% python3 -q
>>> import numpy as np
>>> from numpy import linalg as LA
>>> np.set_printoptions(suppress=True, linewidth=140)
>>> K = np.load("dump.npy")
>>> K
array([[6, 3, 3],
       [6, 3, 3],
       [4, 1, 1],
       [4, 1, 1],
       [5, 2, 2],
       [3, 0, 0]])
>>> [round(float(x), 1) for x in LA.svd(K, compute_uv=False)[:3]]
[13.5, 2.1, 0.0]
>>> LA.cond(K) > 100
np.True_
>>> M = np.load("arr.npy")
>>> M
array([[0, 1, 0, 0, 0],
       [0, 0, 1, 0, 0],
       [0, 0, 0, 1, 0],
       [0, 0, 0, 0, 1],
       [1, 0, 0, 0, 0]])
>>> hat = np.triu(np.array([[0, 1, 1, 2, 2],
...     [2, 0, 0, 1, 0],
...     [2, 1, 0, 2, 1],
...     [2, 2, 2, 2, 1],
...     [2, 0, 2, 1, 2]]), 1) + np.eye(5)
>>> other = hat @ M @ LA.inv(hat)
>>> round(LA.det(other), 1)
np.float64(1.0)
>>> np.round(np.poly(other), 1) + 0
array([ 1.,  0.,  0.,  0.,  0., -1.])
>>> np.trace(other), np.trace(M)
(np.float64(0.0), np.int64(0))
>>> np.round(np.sort(np.abs(LA.eigvals(M)))[::-1], 1)
array([1., 1., 1., 1., 1.])
>>> M @ np.ones(5)
array([1., 1., 1., 1., 1.])
>>> p = np.eye(5)[3]
>>> for _ in range(3):
...     p = p @ M
...     print(p.round(1))
... 
[0. 0. 0. 0. 1.]
[1. 0. 0. 0. 0.]
[0. 1. 0. 0. 0.]
>>> x = np.array([0, 3, 1, 1, 3])
>>> round(LA.det(M), 1)
np.float64(1.0)
>>> M.T @ (M @ x)
array([0, 3, 1, 1, 3])
>>> np.trace(M)
np.int64(0)
>>> round(LA.det(M), 1)
np.float64(1.0)
>>> np.allclose(M, M.T)
False
>>> round(np.abs(LA.eigvals(M)).max(), 1)
np.float64(1.0)
>>> np.allclose(M @ M.T, M.T @ M)
True
>>> M.T @ M
array([[1, 0, 0, 0, 0],
       [0, 1, 0, 0, 0],
       [0, 0, 1, 0, 0],
       [0, 0, 0, 1, 0],
       [0, 0, 0, 0, 1]])
>>> M @ M.T
array([[1, 0, 0, 0, 0],
       [0, 1, 0, 0, 0],
       [0, 0, 1, 0, 0],
       [0, 0, 0, 1, 0],
       [0, 0, 0, 0, 1]])
>>> M[:, 1] @ M[:, 2]
np.int64(0)
>>> r0 = np.array([1, 0, 2, 1]) + 0.5
>>> J = np.outer(r0, r0) / (r0 @ r0)
>>> J.round(1) + 0
array([[0.2, 0.1, 0.3, 0.2],
       [0.1, 0. , 0.1, 0.1],
       [0.3, 0.1, 0.6, 0.3],
       [0.2, 0.1, 0.3, 0.2]])
>>> J.shape
(4, 4)
>>> round(np.abs(J).max(), 1)
np.float64(0.6)
>>> np.round(J.sum(axis=1), 1)
array([0.8, 0.3, 1.4, 0.8])
>>> r0 = np.array([4, -5])
>>> np.round(np.polyval(r0, J[0]), 1)
array([-4.2, -4.7, -3.6, -4.2])
>>> np.round(np.correlate(J[0], J[3], "full"), 1) + 0
array([0. , 0.1, 0.1, 0.2, 0.1, 0.1, 0. ])
>>> np.round(np.array([np.convolve(row, r0, "same") for row in J]), 1)
array([[ 0.8, -0.8,  1. , -0.9],
       [ 0.3, -0.2,  0.3, -0.3],
       [ 1.4, -1.2,  1.7, -1.5],
       [ 0.8, -0.8,  1. , -0.9]])
>>> U, s, Vh = LA.svd(J)
>>> np.argmax(s[:-1] / (s[1:] + 1e-6)) + 1
np.int64(1)
>>> other = U[:, :1] @ np.diag(s[:1]) @ Vh[:1]
>>> LA.matrix_rank(other)
np.int64(1)
>>> LA.matrix_rank(J, rtol=0.05)
np.int64(1)
>>> data = np.load("out1.npy")
>>> data
array([[-2,  1,  3],
       [-1, -1,  2],
       [-3, -3,  4],
       [-6, -3,  6],
       [-4, -1,  7],
       [-3, -3,  6],
       [-3, -5,  9],
       [-1, -4, 11],
       [-2, -4, 11],
       [-3, -6, 14],
       [-3, -3, 16],
       [-3, -2, 18],
       [-5, -4, 17],
       [-7, -3, 20],
       [-4, -5, 21],
       [-3, -6, 19],
       [-4, -4, 20],
       [-2, -6, 17],
       [-3, -7, 18],
       [-2, -9, 21],
       [ 0, -6, 21],
       [-2, -3, 24],
       [-4,  0, 25],
       [-3,  1, 25],
       [-2,  4, 22],
       [-2,  2, 21],
       [-1,  2, 21],
       [ 1,  2, 24],
       [ 0,  1, 25],
       [ 0, -1, 28],
       [ 1, -4, 26]])
>>> hat = data @ LA.solve(data.T @ data, data.T)
>>> np.allclose(hat @ hat, hat)
True
>>> np.round(LA.eigvalsh(hat), 1) + 0
array([0., 0., 0., 0., 0., 0., 0., 0., 0., 0., 0., 0., 0., 0., 0., 0., 0., 0., 0., 0., 0., 0., 0., 0., 0., 0., 0., 0., 1., 1., 1.])
